% ipython --no-banner

In [1]: import numpy as np

In [2]: np.set_printoptions(precision=3, suppress=True, linewidth=140, floatmode="fixed")

In [3]: data = np.loadtxt("m.csv", delimiter=",")

In [4]: data
Out[4]: 
array([[0.375, 0.375, 0.250],
       [0.375, 0.500, 0.125],
       [0.375, 0.125, 0.500]])

In [5]: r = np.linalg.matrix_rank(data)

In [6]: r
Out[6]: np.int64(2)

In [7]: N = np.linalg.svd(data)[2][r:].T

In [8]: N[:, 0] / N[np.abs(N[:, 0]).round(6).argmax(), 0]
Out[8]: array([ 1.000, -0.600, -0.600])

In [9]: np.round(data @ N, 3) + 0
Out[9]: 
array([[0.000],
       [0.000],
       [0.000]])

In [10]: np.allclose(data @ N, 0)
Out[10]: True

In [11]: [int(np.linalg.matrix_rank(data[:i])) for i in range(1, len(data) + 1)]
Out[11]: [1, 2, 2]

In [12]: arr = np.loadtxt("test14.csv", delimiter=",")

In [13]: arr
Out[13]: 
array([[-3.000,  1.000, -4.000],
       [-1.000, -1.000, -4.000],
       [-3.000,  4.000, -7.000],
       [ 1.000,  9.000, -2.000],
       [-1.000,  7.000, -6.000],
       [ 4.000, 12.000, -2.000],
       [-1.000, 15.000,  3.000],
       [-6.000, 13.000,  5.000],
       [-1.000, 12.000,  7.000],
       [ 0.000, 15.000, 11.000],
       [ 5.000, 15.000, 13.000],
       [ 7.000, 10.000,  9.000],
       [ 3.000, 10.000, 11.000],
       [ 0.000, 13.000, 10.000],
       [ 3.000, 14.000, 12.000],
       [-2.000,  9.000, 12.000],
       [ 2.000,  6.000,  8.000],
       [ 7.000,  3.000,  5.000],
       [ 4.000,  3.000,  3.000],
       [ 9.000,  3.000,  7.000],
       [ 9.000,  7.000,  2.000],
       [12.000,  5.000,  1.000],
       [10.000,  3.000,  4.000],
       [ 8.000,  6.000, -1.000],
       [ 6.000, 10.000, -6.000]])

In [14]: vec = np.array([0, 3, 1])

In [15]: y = arr @ vec

In [16]: np.round(np.linalg.pinv(arr) @ arr, 3) + 0
Out[16]: 
array([[1.000, 0.000, 0.000],
       [0.000, 1.000, 0.000],
       [0.000, 0.000, 1.000]])

In [17]: np.round(np.linalg.lstsq(arr, y)[0], 3) + 0
Out[17]: array([0.000, 3.000, 1.000])

In [18]: np.linalg.solve(arr.T @ arr, arr.T @ y)
Out[18]: array([0.000, 3.000, 1.000])

In [19]: rng = np.random.default_rng(16477)

In [20]: y = y + 0.1 * rng.normal(size=25)

In [21]: y
Out[21]: 
array([-1.024, -6.921,  5.012, 24.828, 14.887, 33.936, 47.989, 44.031, 43.064, 56.162, 57.972, 38.882, 41.070, 48.940, 54.002, 39.054,
       26.061, 13.852, 12.045, 15.996, 22.902, 15.882, 13.066, 16.945, 24.042])

In [22]: c, *_ = np.linalg.lstsq(arr, y)

In [23]: [round(float(np.linalg.norm(np.linalg.solve(arr.T @ arr + lam * np.eye(3), arr.T @ y))), 2) for lam in (0, 1, 10, 100)]
Out[23]: [3.16, 3.16, 3.15, 3.02]

In [24]: c.round()
Out[24]: array([-0.000,  3.000,  1.000])

In [25]: c
Out[25]: array([-0.006,  2.998,  1.005])

In [26]: np.round(arr.T @ (y - arr @ c), 3) + 0
Out[26]: array([0.000, 0.000, 0.000])

In [27]: Y = np.c_[arr[:, :2] @ np.array([[5, 3], [1, 1]]), np.array([-4, -9, 9, 5, 0, -5, -3, 1, -9, -5, 6, 2, 1, 1, -6, 4, -8, 3, 5, 2, -2, -7, 9, -6, 0])]

In [28]: Y
Out[28]: 
array([[-14.000,  -8.000,  -4.000],
       [ -6.000,  -4.000,  -9.000],
       [-11.000,  -5.000,   9.000],
       [ 14.000,  12.000,   5.000],
       [  2.000,   4.000,   0.000],
       [ 32.000,  24.000,  -5.000],
       [ 10.000,  12.000,  -3.000],
       [-17.000,  -5.000,   1.000],
       [  7.000,   9.000,  -9.000],
       [ 15.000,  15.000,  -5.000],
       [ 40.000,  30.000,   6.000],
       [ 45.000,  31.000,   2.000],
       [ 25.000,  19.000,   1.000],
       [ 13.000,  13.000,   1.000],
       [ 29.000,  23.000,  -6.000],
       [ -1.000,   3.000,   4.000],
       [ 16.000,  12.000,  -8.000],
       [ 38.000,  24.000,   3.000],
       [ 23.000,  15.000,   5.000],
       [ 48.000,  30.000,   2.000],
       [ 52.000,  34.000,  -2.000],
       [ 65.000,  41.000,  -7.000],
       [ 53.000,  33.000,   9.000],
       [ 46.000,  30.000,  -6.000],
       [ 40.000,  28.000,   0.000]])

In [29]: np.round(np.linalg.norm(Y - arr @ np.linalg.lstsq(arr, Y)[0], axis=0), 3) + 0
Out[29]: array([ 0.000,  0.000, 26.261])

In [30]: Z = arr[[19, 17]].astype(float)

In [31]: for _ in range(4):
    ...:     labels = np.linalg.norm(arr[:, None] - Z, axis=-1).argmin(axis=1)
    ...:     Z = np.array([arr[labels == j].mean(axis=0) for j in range(2)])
    ...: 

In [32]: labels
Out[32]: array([1, 1, 1, 1, 1, 1, 0, 0, 0, 0, 0, 0, 0, 0, 0, 0, 0, 0, 1, 0, 1, 1, 1, 1, 1])

In [33]: Z
Out[33]: 
array([[ 2.000, 10.615,  8.692],
       [ 3.833,  5.500, -1.833]])

In [34]: Y = arr / np.sqrt((arr ** 2).mean(axis=1, keepdims=True))

In [35]: Y[4]
Out[35]: array([-0.187,  1.307, -1.121])

In [36]: np.linalg.norm(Y, axis=1)
Out[36]: 
array([1.732, 1.732, 1.732, 1.732, 1.732, 1.732, 1.732, 1.732, 1.732, 1.732, 1.732, 1.732, 1.732, 1.732, 1.732, 1.732, 1.732, 1.732, 1.732,
       1.732, 1.732, 1.732, 1.732, 1.732, 1.732])

In [37]: np.linalg.matrix_rank(Y) == np.linalg.matrix_rank(arr)
Out[37]: np.True_

In [38]: Ac = (arr - arr.mean(axis=0)) / arr.std(axis=0)

In [39]: np.argwhere(np.abs(Ac) > 2)
Out[39]: array([], shape=(0, 2), dtype=int64)

In [40]: Ac.std(axis=0)
Out[40]: array([1.000, 1.000, 1.000])

In [41]: c = np.linalg.lstsq(np.delete(Ac, 2, axis=1), Ac[:, 2])[0]

In [42]: round(1 - np.var(Ac[:, 2] - np.delete(Ac, 2, axis=1) @ c), 3)
Out[42]: np.float64(0.292)

In [43]: c
Out[43]: array([0.204, 0.550])

In [44]: J = np.array([[2, 0, 0, 0], [0, 3, 2, 3], [0, 1, 0, 0], [0, 2, 2, 0]])

In [45]: # 2 blocks once reordered

In [46]: round(float(np.linalg.det(J)), 3)
Out[46]: 12.0

In [47]: Y = J[0, 0] * J[1:] - np.outer(J[1:, 0], J[0])

In [48]: Y
Out[48]: 
array([[0, 6, 4, 6],
       [0, 2, 0, 0],
       [0, 4, 4, 0]])

In [49]: np.flatnonzero(~Y.round(6).any(axis=1))
Out[49]: array([], dtype=int64)
